$ python3 -q
>>> import numpy as np
>>> import numpy.linalg as la
>>> np.set_printoptions(precision=3, suppress=True, linewidth=140)
>>> data = np.load("dump.npy")
>>> print(data)
[[ -3   3  15   3  -1]
 [  1  -2 -10   3   0]
 [  0   1   5   2   1]]
>>> u = np.array([-1, 1])
>>> print(np.convolve(data[2], u))
[ 0 -1 -4  3  1  1]
>>> print(np.polyval(u, data[2]))
[ 1  0 -4 -1  0]
>>> print(np.abs(data).max())
15
>>> print(la.matrix_rank(data))
3
>>> cent = np.sign(np.array([[7, 4, 1], [5, 6, 5], [0, 8, 7]]))
>>> Y = (np.tril(cent, -1) + np.eye(3)) @ (np.triu(cent, 1) + np.eye(3))
>>> vals = np.array([2, 1, 1])
>>> K = np.rint(Y * vals @ la.inv(Y)) + 0
>>> print(K)
[[ 3. -1.  0.]
 [ 2.  0.  0.]
 [ 0.  0.  1.]]
>>> rng = np.random.default_rng(4031)
>>> idx = rng.permutation(3)
>>> print(idx)
[2 0 1]
>>> Y = K[idx][:, idx]
>>> print(np.diag(Y))
[1. 3. 0.]
>>> blk = np.stack([K, 3 * K, K[::-1]])
>>> print((blk @ K.T).shape)
(3, 3, 3)
>>> print(la.matrix_rank(blk))
[3 3 3]
>>> print(la.det(blk))
[ 2. 54. -2.]
>>> print(la.norm(blk, axis=(1, 2)))
[ 3.873 11.619  3.873]
>>> Y = K / np.sqrt((K ** 2).mean(axis=1, keepdims=True))
>>> print(Y[0])
[ 1.643 -0.548  0.   ]
>>> print(la.norm(Y, axis=1))
[1.732 1.732 1.732]
>>> print(np.allclose(K, K.T))
False
>>> print(np.allclose(K @ K.T, K.T @ K))
False
>>> print((K + K.T) / 2)
[[3.  0.5 0. ]
 [0.5 0.  0. ]
 [0.  0.  1. ]]
>>> print(K @ K)
[[ 7. -3.  0.]
 [ 6. -2.  0.]
 [ 0.  0.  1.]]
>>> print(np.sort(np.abs(la.eigvals(K))))
[1. 1. 2.]
>>> print(round(la.det(K), 3))
2.0
>>> print((K - K.T) / 2)
[[ 0.  -1.5  0. ]
 [ 1.5  0.   0. ]
 [ 0.   0.   0. ]]
>>> K.inv()
Traceback (most recent call last):
  File "<python-input-35>", line 1, in <module>
    K.inv()
    ^^^^^
AttributeError: 'numpy.ndarray' object has no attribute 'inv'
>>> X = np.loadtxt("arr.csv", delimiter=",")
>>> print(X)
[[ 7.3 -7. ]
 [ 7.  -6.7]]
>>> print(round(float(la.det(X.T)), 3))
0.09
>>> print(np.kron(np.eye(2, dtype=int), X))
[[ 7.3 -7.   0.  -0. ]
 [ 7.  -6.7  0.  -0. ]
 [ 0.  -0.   7.3 -7. ]
 [ 0.  -0.   7.  -6.7]]
>>> print(round(float(la.det(2 * X)), 3), round(float(la.det(X)), 3))
0.36 0.09
>>> print(np.round(la.eigvals(X).sum().real, 3))
0.6
>>> print(round(float(np.einsum("ii->", X)), 3))
0.6
>>> print(np.poly(X))
[ 1.   -0.6   0.09]
>>> idx = rng.permutation(2)
>>> print(idx)
[0 1]
>>> Y = X[idx][:, idx]
>>> print(Y)
[[ 7.3 -7. ]
 [ 7.  -6.7]]
>>> print(np.round(la.det(Y), 3), np.round(la.det(X[idx]), 3))
0.09 0.09
>>> u = np.array([-3, -2])
>>> print(np.array([np.convolve(row, u, "same") for row in X]))
[[-21.9   6.4]
 [-21.    6.1]]
>>> Y = np.array([[0, -1, -2], [1, -2, -3]])
>>> print(X @ Y)
[[-7.   6.7  6.4]
 [-6.7  6.4  6.1]]
>>> print(np.vstack([X, Y.T]).shape)
(5, 2)
>>> W0 = np.load("out0.npy")
>>> print(W0)
[[5 1 3 3]
 [1 1 1 1]
 [3 1 2 2]
 [3 1 2 2]]
>>> Y = W0 + rng.integers(-2, 3, (4, 2)) @ rng.integers(-2, 3, (2, 4))
>>> print(Y)
[[ 1 -2  3  6]
 [-3 -5 -5  7]
 [ 1  1  5  2]
 [ 1  0  3  3]]
>>> print(np.round(la.svd(Y - W0, compute_uv=False), 3) + 0)
[12.261  5.259  0.     0.   ]
>>> print(Y - W0)
[[-4 -3  0  3]
 [-4 -6 -6  6]
 [-2  0  3  0]
 [-2 -1  1  1]]
>>> print(la.matrix_rank(Y - W0, tol=1e-8))
2
>>> def softmax(z):
...     e = np.exp(z - z.max(axis=-1, keepdims=True))
...     return e / e.sum(axis=-1, keepdims=True)
... 
>>> print(softmax(Y[2]))
[0.017 0.017 0.92  0.046]
>>> print(np.round(softmax(10 * Y[2]), 3) + 0)
[0. 0. 1. 0.]
>>> scores = Y @ Y.T / np.sqrt(4)
>>> print(softmax(scores).round(6).argmax(axis=1))
[0 1 2 0]
>>> print(np.round(softmax(scores + np.triu(np.full(scores.shape, -np.inf), 1)), 3) + 0)
[[1.    0.    0.    0.   ]
 [0.    1.    0.    0.   ]
 [0.076 0.    0.924 0.   ]
 [0.943 0.    0.047 0.01 ]]
>>> C2 = W0.T @ W0
>>> print(la.matrix_rank(C2))
2
>>> print(np.round(la.eigvalsh(C2)[::-1], 3) + 0)
[83.231  0.769  0.     0.   ]
>>> print(C2)
[[44 12 28 28]
 [12  4  8  8]
 [28  8 18 18]
 [28  8 18 18]]
>>> print([round(float(x), 3) for x in la.svd(C2, compute_uv=False)[:3]])
[83.231, 0.769, 0.0]
>>> print(np.argsort(-la.norm(C2, axis=0).round(6), kind="stable")[:3])
[0 2 3]
>>> print(la.cond(C2) > 100)
True
>>> J = np.load("data.npy")
>>> print(J)
[[ 0  0 -4  4]
 [ 0  0 -4 -2]
 [ 2 -2 -4  4]
 [ 2  1 -4 -2]]
>>> vec = np.array([2, 0, 2, -2])
>>> print((J * vec).sum(axis=1))
[-16  -4 -12   0]
>>> print(np.einsum("ij,j->i", J, vec))
[-16  -4 -12   0]
>>> print(J @ np.eye(4)[0])
[0. 0. 2. 2.]
>>> print(J @ (2 * vec))
[-32  -8 -24   0]
>>> print(J * vec)
[[ 0  0 -8 -8]
 [ 0  0 -8  4]
 [ 4  0 -8 -8]
 [ 4  0 -8  4]]
>>> print(J @ np.ones(4))
[ 0. -6.  0. -3.]
>>> u = np.array([-1, 0, -1, 3])
>>> F = u[np.abs(np.subtract.outer(np.arange(4), np.arange(4)))]
>>> print(F)
[[-1  0 -1  3]
 [ 0 -1  0 -1]
 [-1  0 -1  0]
 [ 3 -1  0 -1]]
>>> vals, evecs = la.eigh(F)
>>> vec = np.array([-3, -1, -2, 2])
>>> print(round(float(vec @ F @ vec / (vec @ vec)), 3), round(float(vals[0]), 3), round(float(vals[-1]), 3))
-3.444 -4.303 2.303
>>> print((np.sign(evecs[:, -1].round(6)) == np.sign(evecs[0, -1].round(6))).astype(int))
[1 0 0 1]
>>> print(vec @ F @ vec)
-62
>>> W = np.array([[-1, 1, -3, -3], [0, 2, -1, -3], [1, 2, -3, 3], [2, -2, 0, 2]])
>>> coef = np.array([2, -5, -1, -5])
>>> H = np.maximum(F @ W + coef, 0)
>>> print((H > 0).mean(axis=0))
[0.5  0.   0.5  0.25]
>>> print(la.matrix_rank(H))
2
>>> print(H)
[[8 0 5 1]
 [0 0 0 0]
 [2 0 5 0]
 [0 0 0 0]]
>>> cent = np.array([[-1, 0], [-5, 4], [1, -3], [3, 1]])
>>> print(H @ cent)
[[  0 -14]
 [  0   0]
 [  3 -15]
 [  0   0]]
>>> mat = np.diag(5 * np.array([2, 4, -1, 4])) + np.array([[0, 1, 2, 0], [-1, 2, -2, 2], [1, 1, 0, 1], [-1, 2, 2, 2]])
>>> print(mat)
[[10  1  2  0]
 [-1 22 -2  2]
 [ 1  1 -5  1]
 [-1  2  2 22]]
>>> vals, evecs = la.eig(mat)
>>> print(round(np.prod(vals), 3))
-25192.0
>>> C2 = mat.T @ mat
>>> print((mat @ mat.T).shape)
(4, 4)
>>> print(la.matrix_rank(C2))
4
>>> print(np.allclose(C2, C2.T))
True
>>> print(la.svd(mat, compute_uv=False) ** 2)
[579.939 408.755 104.748  25.559]
>>> E = np.load("layer16.npy")
>>> print(E)
[[ 0 -1  2  6]
 [ 1  0 -4  2]
 [-2  4  0 -3]
 [-6 -2  3  0]]
>>> u, g = J[1], J[2]
>>> print(u @ g)
8
>>> pr = (u @ g) / (u @ u) * u
>>> print(round(la.norm(u + g) ** 2 + la.norm(u - g) ** 2, 3))
120.0
>>> print(np.outer(u, g))
[[  0   0   0   0]
 [  0   0   0   0]
 [ -8   8  16 -16]
 [ -4   4   8  -8]]
>>> vec = np.array([4, 0, 4, 1])
>>> print(round(float(la.det(E)), 3))
625.0
>>> print(la.svd(E, compute_uv=False))
[7.713 7.713 3.241 3.241]
>>> q = la.solve(np.eye(4) - E, np.eye(4) + E)
>>> print(round(float(la.det(q)), 3))
1.0
>>> print(np.round(q @ q.T, 3) + 0)
[[1. 0. 0. 0.]
 [0. 1. 0. 0.]
 [0. 0. 1. 0.]
 [0. 0. 0. 1.]]
